$ python3 -q
>>> import numpy as np
>>> from numpy import linalg as LA
>>> np.set_printoptions(suppress=True, linewidth=200)
>>> def rd(a):
...     return np.round(a, 1) + 0
... 
>>> sv = 3 * 0.7 ** np.arange(3)
>>> rng = np.random.default_rng(93)
>>> X = rng.normal(size=(20, 3)) * rng.permutation(sv)
>>> rd(X)
array([[ 3.3, -1.7,  1.7],
       [ 1.9,  1.2, -1.1],
       [-3.5,  1.8,  0.3],
       [ 3.1,  3.6,  1.1],
       [-2.9, -1.1,  1.6],
       [ 4.1,  2.5,  0.5],
       [-2.4, -1.7,  0.2],
       [-1.3,  3. , -2.6],
       [ 1.8, -0.6, -0.3],
       [-1.6,  3. , -1. ],
       [ 4.7,  0.3,  0.9],
       [ 1.8, -0.1,  0.4],
       [-0.2, -1.8,  0.1],
       [-0.1,  1.1, -1.6],
       [ 2.8,  0.6, -0.8],
       [-1.4, -2.8,  0.2],
       [ 0.8, -2.6,  0. ],
       [ 2.8,  1. , -2.6],
       [ 0.9,  1. , -0.2],
       [-1.8,  1.8, -0.3]])
>>> x = np.array([3, -3, -3])
>>> rhs = X @ x
>>> rd(LA.solve(X.T @ X, X.T @ rhs))
array([ 3., -3., -3.])
>>> rd(LA.pinv(X) @ X)
array([[1., 0., 0.],
       [0., 1., 0.],
       [0., 0., 1.]])
>>> rd(LA.lstsq(X, rhs)[0])
array([ 3., -3., -3.])
>>> rhs = rhs + 0.3 * rng.normal(size=20)
>>> rd(rhs)
array([  9.8,   4.9, -16. ,  -5. , -10.4,   3.5,  -3. ,  -4.9,   8. , -11.2,  10.8,   4.4,   4.3,   1.1,   9.5,   3.3,  10.6,  12.8,   0.5, -10.1])
>>> b, *_ = LA.lstsq(X, rhs)
>>> rd(LA.norm(rhs - X @ b))
np.float64(1.2)
>>> b.round()
array([ 3., -3., -3.])
>>> [round(float(LA.norm(LA.solve(X.T @ X + lam * np.eye(3), X.T @ rhs))), 2) for lam in (0, 1, 10, 100)]
[5.16, 5.0, 4.0, 1.75]
>>> out = np.c_[X[:, :1] @ np.array([[0]]), np.array([2, -1, -2, 2, 0, -1, -1, -1, -2, 1, 3, 3, 3, 0, 1, 0, -3, 3, -3, 1])]
>>> out
array([[ 0.,  2.],
       [ 0., -1.],
       [ 0., -2.],
       [ 0.,  2.],
       [ 0.,  0.],
       [ 0., -1.],
       [ 0., -1.],
       [ 0., -1.],
       [ 0., -2.],
       [ 0.,  1.],
       [ 0.,  3.],
       [ 0.,  3.],
       [ 0.,  3.],
       [ 0.,  0.],
       [ 0.,  1.],
       [ 0.,  0.],
       [ 0., -3.],
       [ 0.,  3.],
       [ 0., -3.],
       [ 0.,  1.]])
>>> LA.matrix_rank(np.c_[X, out])
np.int64(4)
>>> rd(LA.lstsq(X, out[:, 0])[0])
array([0., 0., 0.])
>>> rd(LA.norm(LA.qr(X)[0].T @ out, axis=0) ** 2 / ((out ** 2).sum(axis=0) + 1e-12))
array([0. , 0.1])
>>> x = np.array([9, 7, 1])
>>> h1 = np.maximum(X @ x, 0)
>>> np.flatnonzero(h1 > 1e-9)
array([ 0,  1,  3,  5,  7,  8,  9, 10, 11, 13, 14, 17, 18])
>>> rd(np.tanh(X @ x))
array([ 1.,  1., -1.,  1., -1.,  1., -1.,  1.,  1.,  1.,  1.,  1., -1.,  1.,  1., -1., -1.,  1.,  1., -1.])
>>> rd(np.maximum(X @ (3 * x), 0))
array([ 59.1,  73.5,   0. , 162.6,   0. , 164.3,   0. ,  20. ,  35.1,  17.3, 134.7,  47.2,   0. ,  16.1,  87.3,   0. ,   0. ,  89.2,  45.3,   0. ])
>>> rd(X - X[0])
array([[ 0. ,  0. ,  0. ],
       [-1.4,  2.9, -2.8],
       [-6.8,  3.5, -1.4],
       [-0.2,  5.3, -0.7],
       [-6.2,  0.6, -0.1],
       [ 0.8,  4.2, -1.2],
       [-5.7,  0. , -1.6],
       [-4.6,  4.7, -4.4],
       [-1.5,  1.1, -2. ],
       [-4.9,  4.7, -2.7],
       [ 1.3,  2. , -0.9],
       [-1.6,  1.6, -1.3],
       [-3.6, -0.1, -1.7],
       [-3.4,  2.9, -3.3],
       [-0.5,  2.3, -2.6],
       [-4.8, -1.1, -1.5],
       [-2.5, -0.9, -1.8],
       [-0.5,  2.7, -4.3],
       [-2.4,  2.7, -1.9],
       [-5.1,  3.6, -2. ]])
>>> X.shape
(20, 3)
>>> rd(X.sum(axis=1))
array([ 3.3,  2. , -1.4,  7.8, -2.4,  7.1, -3.9, -0.9,  0.9,  0.5,  5.8,  2.1, -2. , -0.5,  2.6, -4.1, -1.8,  1.2,  1.7, -0.2])
>>> np.count_nonzero(X)
np.int64(60)
>>> rd(LA.norm(X))
np.float64(15.0)
>>> np.unravel_index(np.abs(X).argmax(), X.shape)
(np.int64(10), np.int64(0))
>>> rd(LA.svd(X, compute_uv=False))
array([11.3,  8.8,  4.6])
>>> rd(X.mean(axis=0))
array([ 0.6,  0.4, -0.2])
>>> lab = rng.permutation(3)
>>> out = X[:, lab] * rng.choice([-1, 1], 3)
>>> rd(out)
array([[ 1.7,  1.7,  3.3],
       [-1.1, -1.2,  1.9],
       [ 0.3, -1.8, -3.5],
       [ 1.1, -3.6,  3.1],
       [ 1.6,  1.1, -2.9],
       [ 0.5, -2.5,  4.1],
       [ 0.2,  1.7, -2.4],
       [-2.6, -3. , -1.3],
       [-0.3,  0.6,  1.8],
       [-1. , -3. , -1.6],
       [ 0.9, -0.3,  4.7],
       [ 0.4,  0.1,  1.8],
       [ 0.1,  1.8, -0.2],
       [-1.6, -1.1, -0.1],
       [-0.8, -0.6,  2.8],
       [ 0.2,  2.8, -1.4],
       [ 0. ,  2.6,  0.8],
       [-2.6, -1. ,  2.8],
       [-0.2, -1. ,  0.9],
       [-0.3, -1.8, -1.8]])
>>> Uu, _, Vt = LA.svd(X.T @ out)
>>> lab
array([2, 1, 0])
>>> rd(Uu @ Vt)
array([[ 0.,  0.,  1.],
       [ 0., -1.,  0.],
       [ 1.,  0.,  0.]])
>>> theta = np.sort(rng.uniform(-2, 2, 23))
>>> E = np.c_[theta, theta ** 2, theta ** 3] @ np.array([[-2, 0, 2], [2, 0, 1], [-2, 2, -1]])
>>> rd(E)
array([[ 26.9, -15.2,   7.5],
       [ 18.1,  -9.2,   4. ],
       [ 18. ,  -9.2,   4. ],
       [ 13.1,  -6. ,   2.2],
       [ 10.9,  -4.7,   1.5],
       [  1.3,  -0.1,  -0.6],
       [  0.8,   0. ,  -0.5],
       [  0.5,   0. ,  -0.4],
       [  0.1,   0. ,  -0.1],
       [ -0.3,   0. ,   0.3],
       [ -0.3,   0. ,   0.4],
       [ -0.5,   0.1,   0.7],
       [ -0.6,   0.1,   0.9],
       [ -0.9,   0.5,   1.4],
       [ -1.6,   1.4,   1.9],
       [ -2.5,   2.7,   2.1],
       [ -2.8,   3.1,   2.1],
       [ -2.9,   3.4,   2.1],
       [ -3.7,   4.5,   2.1],
       [ -4. ,   5. ,   2.1],
       [ -5.3,   6.8,   1.9],
       [ -5.6,   7.2,   1.8],
       [ -6.7,   8.8,   1.6]])
>>> x = np.array([1, 1, 0])
>>> rhs = E @ x
>>> rd(LA.solve(E.T @ E, E.T @ rhs))
array([1., 1., 0.])
>>> rd(rhs)
array([11.7,  8.9,  8.8,  7. ,  6.2,  1.1,  0.7,  0.5,  0.1, -0.3, -0.3, -0.4, -0.5, -0.5, -0.2,  0.2,  0.4,  0.5,  0.8,  1. ,  1.5,  1.6,  2.1])
>>> rd(LA.lstsq(E, rhs)[0])
array([1., 1., 0.])
>>> rhs = rhs + 0.3 * rng.normal(size=23)
>>> rd(rhs)
array([12.1,  9. ,  9. ,  7.2,  6.2,  1.3,  0.9,  0.5, -0.1,  0.3, -0.4, -0.1, -0.6, -0.2, -0.7,  0.3, -0.1,  1. ,  0.9,  1. ,  1.3,  1.2,  1.4])
>>> b, *_ = LA.lstsq(E, rhs)
>>> rd(b)
array([1. , 0.9, 0. ])
>>> rd(E.T @ (rhs - E @ b))
array([0., 0., 0.])
>>> rd(LA.norm(rhs - E @ b))
np.float64(1.3)
>>> Uu, sv, Vt = LA.svd(E, full_matrices=False)
>>> (sv > 1e-8).sum()
np.int64(3)
>>> Uu.shape, sv.shape, Vt.shape
((23, 3), (3,), (3, 3))
>>> rd(sv)
array([50.2, 11.5,  3.7])
>>> rd(np.abs(Vt[0]))
array([0.8, 0.5, 0.1])
>>> rd(np.sqrt((sv ** 2).sum())), rd(LA.norm(E))
(np.float64(51.7), np.float64(51.7))
>>> J = np.diag(np.array([-5, -1, 2, 2])) + 5 * np.eye(4, k=1) + 5 * np.eye(4, k=-1)
>>> J
array([[-5.,  5.,  0.,  0.],
       [ 5., -1.,  5.,  0.],
       [ 0.,  5.,  2.,  5.],
       [ 0.,  0.,  5.,  2.]])
>>> rd(LA.eigvalsh(J).min())
np.float64(-9.4)
>>> np.all(LA.eigvalsh(J) > 0)
np.False_
>>> rd(np.abs(LA.eigvals(J)).max())
np.float64(9.4)
>>> np.allclose(J @ J.T, J.T @ J)
True
>>> LA.determinant(J)
Traceback (most recent call last):
  File "<python-input-69>", line 1, in <module>
    LA.determinant(J)
    ^^^^^^^^^^^^^^
AttributeError: module 'numpy.linalg' has no attribute 'determinant'
>>> rd(np.sort(np.abs(LA.eigvals(J))))
array([2.2, 3.6, 8.8, 9.4])
>>> theta = np.radians(180)
>>> Rm = np.eye(4)
>>> Rm[0, 0] = Rm[1, 1] = np.cos(theta)
>>> Rm[0, 1], Rm[1, 0] = -np.sin(theta), np.sin(theta)
>>> rd(Rm)
array([[-1.,  0.,  0.,  0.],
       [ 0., -1.,  0.,  0.],
       [ 0.,  0.,  1.,  0.],
       [ 0.,  0.,  0.,  1.]])
>>> out = J @ Rm.T
>>> np.allclose(LA.norm(J, axis=1), LA.norm(out, axis=1))
True
>>> np.allclose(J @ J.T, out @ out.T)
True
>>> rd(out)
array([[ 5., -5.,  0.,  0.],
       [-5.,  1.,  5.,  0.],
       [ 0., -5.,  2.,  5.],
       [ 0.,  0.,  5.,  2.]])
>>> evals, vecs = LA.eigh(J)
>>> rd(vecs @ np.diag(evals) @ vecs.T)
array([[-5.,  5.,  0.,  0.],
       [ 5., -1.,  5.,  0.],
       [ 0.,  5.,  2.,  5.],
       [ 0.,  0.,  5.,  2.]])
>>> rd(LA.eigvalsh(J @ J))
array([ 5. , 13.2, 77.5, 88.3])
>>> (evals > 1e-8).sum(), (evals < -1e-8).sum()
(np.int64(2), np.int64(2))
>>> mat = np.load("run13.npy")
>>> rd(mat)
array([[1. , 0.2, 0. , 0. , 0. , 0. ],
       [0.2, 1. , 0.2, 0. , 0. , 0. ],
       [0. , 0.2, 1. , 0.2, 0. , 0. ],
       [0. , 0. , 0.2, 1. , 0.2, 0. ],
       [0. , 0. , 0. , 0.2, 1. , 0.2],
       [0. , 0. , 0. , 0. , 0.2, 1. ]])
>>> # symmetric
>>> rd((mat + mat.T) / 2)
array([[1. , 0.2, 0. , 0. , 0. , 0. ],
       [0.2, 1. , 0.2, 0. , 0. , 0. ],
       [0. , 0.2, 1. , 0.2, 0. , 0. ],
       [0. , 0. , 0.2, 1. , 0.2, 0. ],
       [0. , 0. , 0. , 0.2, 1. , 0.2],
       [0. , 0. , 0. , 0. , 0.2, 1. ]])
>>> np.trace(mat)
np.float64(6.0)
>>> rd(np.sort(np.abs(LA.eigvals(mat))))
array([0.7, 0.8, 0.9, 1. , 1.2, 1.4])
>>> rd(mat @ mat)
array([[1. , 0.4, 0.1, 0. , 0. , 0. ],
       [0.4, 1.1, 0.4, 0.1, 0. , 0. ],
       [0.1, 0.4, 1.1, 0.4, 0.1, 0. ],
       [0. , 0.1, 0.4, 1.1, 0.4, 0.1],
       [0. , 0. , 0.1, 0.4, 1.1, 0.4],
       [0. , 0. , 0. , 0.1, 0.4, 1. ]])
>>> rd(np.abs(LA.eigvals(mat)).max())
np.float64(1.4)
>>> rd(LA.det(mat))
np.float64(0.8)
>>> np.allclose(mat @ mat.T, mat.T @ mat)
True
>>> rd(LA.matrix_power(mat, 4))
array([[1.3, 0.9, 0.4, 0.2, 0.1, 0. ],
       [0.9, 1.5, 1. , 0.5, 0.2, 0.1],
       [0.4, 1. , 1.6, 1. , 0.5, 0.2],
       [0.2, 0.5, 1. , 1.6, 1. , 0.4],
       [0.1, 0.2, 0.5, 1. , 1.5, 0.9],
       [0. , 0.1, 0.2, 0.4, 0.9, 1.3]])
>>> x = np.array([1, 0, 0, -1, -3, 1])
>>> rd(mat @ (2 * x))
array([ 2. ,  0.3, -0.5, -3.1, -6. ,  0.7])
>>> rd(mat @ x)
array([ 1. ,  0.1, -0.3, -1.6, -3. ,  0.4])
>>> LA.norm(mat @ x) <= LA.norm(mat, 2) * LA.norm(x) + 1e-9
np.True_
>>> rd((mat * x).sum(axis=1))
array([ 1. ,  0.1, -0.3, -1.6, -3. ,  0.4])
>>> rd(mat @ np.ones(6))
array([1.2, 1.4, 1.5, 1.5, 1.4, 1.2])
>>> (mat @ x).argmax()
np.int64(0)
>>> rd(mat @ np.eye(6)[3])
array([0. , 0. , 0.2, 1. , 0.2, 0. ])
>>> np.sign((mat @ x).round(6))
array([ 1.,  1., -1., -1., -1.,  1.])
